>>> import numpy as np
>>> np.set_printoptions(precision=1, suppress=True, linewidth=160, floatmode="fixed")
>>> rnd = lambda a: np.round(a, 1) + 0
>>> feats = np.loadtxt("m.csv", delimiter=",")
>>> feats
array([[0.0, 1.0, 1.0, 1.0, 1.0, 1.0, 1.0, 1.0, 1.0],
       [1.0, 0.0, 1.0, 1.0, 1.0, 1.0, 1.0, 1.0, 1.0],
       [1.0, 1.0, 0.0, 1.0, 1.0, 1.0, 1.0, 1.0, 1.0],
       [1.0, 1.0, 1.0, 0.0, 1.0, 1.0, 1.0, 1.0, 1.0],
       [1.0, 1.0, 1.0, 1.0, 0.0, 1.0, 1.0, 1.0, 1.0],
       [1.0, 1.0, 1.0, 1.0, 1.0, 0.0, 1.0, 1.0, 1.0],
       [1.0, 1.0, 1.0, 1.0, 1.0, 1.0, 0.0, 1.0, 1.0],
       [1.0, 1.0, 1.0, 1.0, 1.0, 1.0, 1.0, 0.0, 1.0],
       [1.0, 1.0, 1.0, 1.0, 1.0, 1.0, 1.0, 1.0, 0.0]])
>>> vals, vecs = np.linalg.eigh(feats)
>>> rnd(vecs @ np.diag(vals) @ vecs.T)
array([[0.0, 1.0, 1.0, 1.0, 1.0, 1.0, 1.0, 1.0, 1.0],
       [1.0, 0.0, 1.0, 1.0, 1.0, 1.0, 1.0, 1.0, 1.0],
       [1.0, 1.0, 0.0, 1.0, 1.0, 1.0, 1.0, 1.0, 1.0],
       [1.0, 1.0, 1.0, 0.0, 1.0, 1.0, 1.0, 1.0, 1.0],
       [1.0, 1.0, 1.0, 1.0, 0.0, 1.0, 1.0, 1.0, 1.0],
       [1.0, 1.0, 1.0, 1.0, 1.0, 0.0, 1.0, 1.0, 1.0],
       [1.0, 1.0, 1.0, 1.0, 1.0, 1.0, 0.0, 1.0, 1.0],
       [1.0, 1.0, 1.0, 1.0, 1.0, 1.0, 1.0, 0.0, 1.0],
       [1.0, 1.0, 1.0, 1.0, 1.0, 1.0, 1.0, 1.0, 0.0]])
>>> rnd(np.abs(vecs[:, -1]))
array([0.3, 0.3, 0.3, 0.3, 0.3, 0.3, 0.3, 0.3, 0.3])
>>> (vals > 1e-8).sum(), (vals < -1e-8).sum()
(np.int64(1), np.int64(8))
>>> np.abs(vecs[:, -1]).round(6).argmax()
np.int64(0)
>>> rnd(vals.sum()), np.trace(feats)
(np.float64(0.0), np.float64(0.0))
>>> rnd(vecs.T @ feats @ vecs)
array([[-1.0,  0.0,  0.0,  0.0,  0.0,  0.0,  0.0,  0.0,  0.0],
       [ 0.0, -1.0,  0.0,  0.0,  0.0,  0.0,  0.0,  0.0,  0.0],
       [ 0.0,  0.0, -1.0,  0.0,  0.0,  0.0,  0.0,  0.0,  0.0],
       [ 0.0,  0.0,  0.0, -1.0,  0.0,  0.0,  0.0,  0.0,  0.0],
       [ 0.0,  0.0,  0.0,  0.0, -1.0,  0.0,  0.0,  0.0,  0.0],
       [ 0.0,  0.0,  0.0,  0.0,  0.0, -1.0,  0.0,  0.0,  0.0],
       [ 0.0,  0.0,  0.0,  0.0,  0.0,  0.0, -1.0,  0.0,  0.0],
       [ 0.0,  0.0,  0.0,  0.0,  0.0,  0.0,  0.0, -1.0,  0.0],
       [ 0.0,  0.0,  0.0,  0.0,  0.0,  0.0,  0.0,  0.0,  8.0]])
>>> np.unique(vals.round(6) + 0, return_counts=True)[1]
array([8, 1])
>>> rnd(vecs.T @ vecs)
array([[1.0, 0.0, 0.0, 0.0, 0.0, 0.0, 0.0, 0.0, 0.0],
       [0.0, 1.0, 0.0, 0.0, 0.0, 0.0, 0.0, 0.0, 0.0],
       [0.0, 0.0, 1.0, 0.0, 0.0, 0.0, 0.0, 0.0, 0.0],
       [0.0, 0.0, 0.0, 1.0, 0.0, 0.0, 0.0, 0.0, 0.0],
       [0.0, 0.0, 0.0, 0.0, 1.0, 0.0, 0.0, 0.0, 0.0],
       [0.0, 0.0, 0.0, 0.0, 0.0, 1.0, 0.0, 0.0, 0.0],
       [0.0, 0.0, 0.0, 0.0, 0.0, 0.0, 1.0, 0.0, 0.0],
       [0.0, 0.0, 0.0, 0.0, 0.0, 0.0, 0.0, 1.0, 0.0],
       [0.0, 0.0, 0.0, 0.0, 0.0, 0.0, 0.0, 0.0, 1.0]])
>>> np.fft.fft(feats[0])
array([ 8.0+0.0j, -1.0+0.0j, -1.0+0.0j, -1.0+0.0j, -1.0+0.0j, -1.0+0.0j, -1.0+0.0j, -1.0+0.0j, -1.0+0.0j])
>>> rng = np.random.default_rng(38760)
>>> lab = rng.permutation(9)
>>> out = feats[:, lab] * rng.choice([-1, 1], 9)
>>> out
array([[ 1.0,  1.0, -0.0, -1.0,  1.0,  1.0, -1.0,  1.0, -1.0],
       [ 0.0,  1.0, -1.0, -1.0,  1.0,  1.0, -1.0,  1.0, -1.0],
       [ 1.0,  1.0, -1.0, -1.0,  1.0,  1.0, -1.0,  0.0, -1.0],
       [ 1.0,  1.0, -1.0, -1.0,  1.0,  0.0, -1.0,  1.0, -1.0],
       [ 1.0,  1.0, -1.0, -0.0,  1.0,  1.0, -1.0,  1.0, -1.0],
       [ 1.0,  1.0, -1.0, -1.0,  1.0,  1.0, -1.0,  1.0, -0.0],
       [ 1.0,  1.0, -1.0, -1.0,  0.0,  1.0, -1.0,  1.0, -1.0],
       [ 1.0,  1.0, -1.0, -1.0,  1.0,  1.0, -0.0,  1.0, -1.0],
       [ 1.0,  0.0, -1.0, -1.0,  1.0,  1.0, -1.0,  1.0, -1.0]])
>>> left, _, VT = np.linalg.svd(feats.T @ out)
>>> rnd(left @ VT)
array([[ 0.0,  0.0, -1.0,  0.0,  0.0,  0.0,  0.0,  0.0,  0.0],
       [ 1.0,  0.0,  0.0,  0.0,  0.0,  0.0,  0.0,  0.0,  0.0],
       [ 0.0,  0.0,  0.0,  0.0,  0.0,  0.0,  0.0,  1.0,  0.0],
       [ 0.0,  0.0,  0.0,  0.0,  0.0,  1.0,  0.0,  0.0,  0.0],
       [ 0.0,  0.0,  0.0, -1.0,  0.0,  0.0,  0.0,  0.0,  0.0],
       [ 0.0,  0.0,  0.0,  0.0,  0.0,  0.0,  0.0,  0.0, -1.0],
       [ 0.0,  0.0,  0.0,  0.0,  1.0,  0.0,  0.0,  0.0,  0.0],
       [ 0.0,  0.0,  0.0,  0.0,  0.0,  0.0, -1.0,  0.0,  0.0],
       [ 0.0,  1.0,  0.0,  0.0,  0.0,  0.0,  0.0,  0.0,  0.0]])
>>> rnd(np.linalg.lstsq(feats, out)[0])
array([[ 0.0,  0.0, -1.0,  0.0,  0.0,  0.0,  0.0,  0.0,  0.0],
       [ 1.0,  0.0,  0.0,  0.0,  0.0,  0.0,  0.0,  0.0,  0.0],
       [ 0.0,  0.0,  0.0,  0.0,  0.0,  0.0,  0.0,  1.0,  0.0],
       [ 0.0,  0.0,  0.0,  0.0,  0.0,  1.0,  0.0,  0.0,  0.0],
       [ 0.0,  0.0,  0.0, -1.0,  0.0,  0.0,  0.0,  0.0,  0.0],
       [ 0.0,  0.0,  0.0,  0.0,  0.0,  0.0,  0.0,  0.0, -1.0],
       [ 0.0,  0.0,  0.0,  0.0,  1.0,  0.0,  0.0,  0.0,  0.0],
       [ 0.0,  0.0,  0.0,  0.0,  0.0,  0.0, -1.0,  0.0,  0.0],
       [ 0.0,  1.0,  0.0,  0.0,  0.0,  0.0,  0.0,  0.0,  0.0]])
>>> np.unravel_index(np.abs(feats).argmax(), feats.shape)
(np.int64(0), np.int64(1))
>>> rnd(np.linalg.norm(feats))
np.float64(8.5)
>>> np.count_nonzero(feats)
np.int64(72)
>>> np.abs(feats).max()
np.float64(1.0)
>>> np.diff(feats, axis=0)
array([[ 1.0, -1.0,  0.0,  0.0,  0.0,  0.0,  0.0,  0.0,  0.0],
       [ 0.0,  1.0, -1.0,  0.0,  0.0,  0.0,  0.0,  0.0,  0.0],
       [ 0.0,  0.0,  1.0, -1.0,  0.0,  0.0,  0.0,  0.0,  0.0],
       [ 0.0,  0.0,  0.0,  1.0, -1.0,  0.0,  0.0,  0.0,  0.0],
       [ 0.0,  0.0,  0.0,  0.0,  1.0, -1.0,  0.0,  0.0,  0.0],
       [ 0.0,  0.0,  0.0,  0.0,  0.0,  1.0, -1.0,  0.0,  0.0],
       [ 0.0,  0.0,  0.0,  0.0,  0.0,  0.0,  1.0, -1.0,  0.0],
       [ 0.0,  0.0,  0.0,  0.0,  0.0,  0.0,  0.0,  1.0, -1.0]])
>>> rnd(feats.mean(axis=0))
array([0.9, 0.9, 0.9, 0.9, 0.9, 0.9, 0.9, 0.9, 0.9])
>>> np.linalg.matrix_rank(feats)
np.int64(9)
>>> feats.shape
(9, 9)
>>> vec = np.array([1, 1, 1, -3, -3, -3, -3, 2, 3])
>>> y = feats @ vec
>>> y
array([-5.0, -5.0, -5.0, -1.0, -1.0, -1.0, -1.0, -6.0, -7.0])
>>> rnd(np.linalg.solve(feats, y + feats[:, 8]))
array([ 1.0,  1.0,  1.0, -3.0, -3.0, -3.0, -3.0,  2.0,  4.0])
>>> rnd(np.linalg.solve(feats, y))
array([ 1.0,  1.0,  1.0, -3.0, -3.0, -3.0, -3.0,  2.0,  3.0])
>>> W0 = np.loadtxt("case13.csv", delimiter=",")
>>> rnd(W0)
array([[-0.1,  0.2,  0.5, -0.1,  0.5,  0.2,  0.1,  0.1,  0.4,  0.4, -0.2, -0.1],
       [ 0.0, -0.3, -0.1,  0.2, -0.2,  0.0, -0.5, -0.1,  0.2,  0.6, -0.1,  0.4],
       [-0.4,  0.1,  0.0, -0.1,  0.1, -0.5,  0.1, -0.5,  0.3, -0.1,  0.4,  0.2],
       [-0.2, -0.1,  0.2, -0.5, -0.2, -0.3, -0.3,  0.2, -0.1,  0.3,  0.1, -0.6],
       [-0.1,  0.5,  0.4, -0.2, -0.4,  0.3,  0.0, -0.2, -0.4,  0.3,  0.2,  0.3],
       [-0.2,  0.5, -0.1,  0.5,  0.2, -0.4, -0.2,  0.5, -0.2,  0.1,  0.1,  0.1],
       [ 0.2, -0.2,  0.2,  0.0,  0.6, -0.1, -0.2, -0.3, -0.6,  0.0,  0.1,  0.0],
       [ 0.1,  0.2, -0.4, -0.1,  0.0, -0.3,  0.3, -0.2, -0.2,  0.4, -0.5,  0.0],
       [-0.5,  0.2, -0.2, -0.3,  0.2,  0.2, -0.5, -0.1, -0.1, -0.3, -0.4,  0.1],
       [-0.3, -0.2,  0.5,  0.4, -0.3, -0.2,  0.1, -0.2, -0.1, -0.2, -0.4, -0.1],
       [ 0.3,  0.0,  0.3, -0.4,  0.0, -0.4,  0.0,  0.3,  0.0, -0.2, -0.2,  0.6],
       [-0.5, -0.5, -0.1, -0.1,  0.1,  0.1,  0.4,  0.3, -0.2,  0.2,  0.1,  0.3]])
>>> # orthonormal columns
>>> out = W0 / np.sqrt((W0 ** 2).mean(axis=1, keepdims=True))
>>> rnd(W0 - W0.mean(axis=1, keepdims=True))
array([[-0.2,  0.1,  0.3, -0.2,  0.3,  0.0,  0.0, -0.1,  0.3,  0.2, -0.4, -0.3],
       [ 0.0, -0.3, -0.1,  0.2, -0.2,  0.0, -0.5, -0.1,  0.2,  0.5, -0.1,  0.4],
       [-0.4,  0.2,  0.0, -0.1,  0.1, -0.5,  0.1, -0.5,  0.4,  0.0,  0.4,  0.2],
       [ 0.0,  0.0,  0.3, -0.3, -0.1, -0.2, -0.2,  0.4,  0.0,  0.4,  0.2, -0.4],
       [-0.1,  0.4,  0.3, -0.2, -0.5,  0.2,  0.0, -0.2, -0.5,  0.2,  0.2,  0.2],
       [-0.2,  0.4, -0.2,  0.4,  0.1, -0.4, -0.3,  0.4, -0.3,  0.0,  0.1,  0.0],
       [ 0.3, -0.2,  0.2,  0.0,  0.6, -0.1, -0.2, -0.3, -0.5,  0.1,  0.2,  0.0],
       [ 0.1,  0.3, -0.4,  0.0,  0.1, -0.2,  0.4, -0.2, -0.2,  0.5, -0.5,  0.0],
       [-0.4,  0.3,  0.0, -0.2,  0.3,  0.4, -0.4,  0.0,  0.0, -0.1, -0.3,  0.2],
       [-0.2, -0.1,  0.6,  0.5, -0.2, -0.2,  0.2, -0.1,  0.0, -0.1, -0.4,  0.0],
       [ 0.3,  0.0,  0.2, -0.4,  0.0, -0.4,  0.0,  0.3,  0.0, -0.2, -0.2,  0.5],
       [-0.5, -0.5, -0.1, -0.1,  0.1,  0.1,  0.4,  0.3, -0.2,  0.2,  0.1,  0.3]])
>>> rnd(np.linalg.norm(out, axis=1))
array([3.5, 3.5, 3.5, 3.5, 3.5, 3.5, 3.5, 3.5, 3.5, 3.5, 3.5, 3.5])
>>> np.linalg.matrix_rank(out) == np.linalg.matrix_rank(W0)
np.True_
>>> rnd(W0.T @ W0)
array([[1.0, 0.0, 0.0, 0.0, 0.0, 0.0, 0.0, 0.0, 0.0, 0.0, 0.0, 0.0],
       [0.0, 1.0, 0.0, 0.0, 0.0, 0.0, 0.0, 0.0, 0.0, 0.0, 0.0, 0.0],
       [0.0, 0.0, 1.0, 0.0, 0.0, 0.0, 0.0, 0.0, 0.0, 0.0, 0.0, 0.0],
       [0.0, 0.0, 0.0, 1.0, 0.0, 0.0, 0.0, 0.0, 0.0, 0.0, 0.0, 0.0],
       [0.0, 0.0, 0.0, 0.0, 1.0, 0.0, 0.0, 0.0, 0.0, 0.0, 0.0, 0.0],
       [0.0, 0.0, 0.0, 0.0, 0.0, 1.0, 0.0, 0.0, 0.0, 0.0, 0.0, 0.0],
       [0.0, 0.0, 0.0, 0.0, 0.0, 0.0, 1.0, 0.0, 0.0, 0.0, 0.0, 0.0],
       [0.0, 0.0, 0.0, 0.0, 0.0, 0.0, 0.0, 1.0, 0.0, 0.0, 0.0, 0.0],
       [0.0, 0.0, 0.0, 0.0, 0.0, 0.0, 0.0, 0.0, 1.0, 0.0, 0.0, 0.0],
       [0.0, 0.0, 0.0, 0.0, 0.0, 0.0, 0.0, 0.0, 0.0, 1.0, 0.0, 0.0],
       [0.0, 0.0, 0.0, 0.0, 0.0, 0.0, 0.0, 0.0, 0.0, 0.0, 1.0, 0.0],
       [0.0, 0.0, 0.0, 0.0, 0.0, 0.0, 0.0, 0.0, 0.0, 0.0, 0.0, 1.0]])
>>> rnd(np.linalg.svd(W0, compute_uv=False))
array([1.0, 1.0, 1.0, 1.0, 1.0, 1.0, 1.0, 1.0, 1.0, 1.0, 1.0, 1.0])
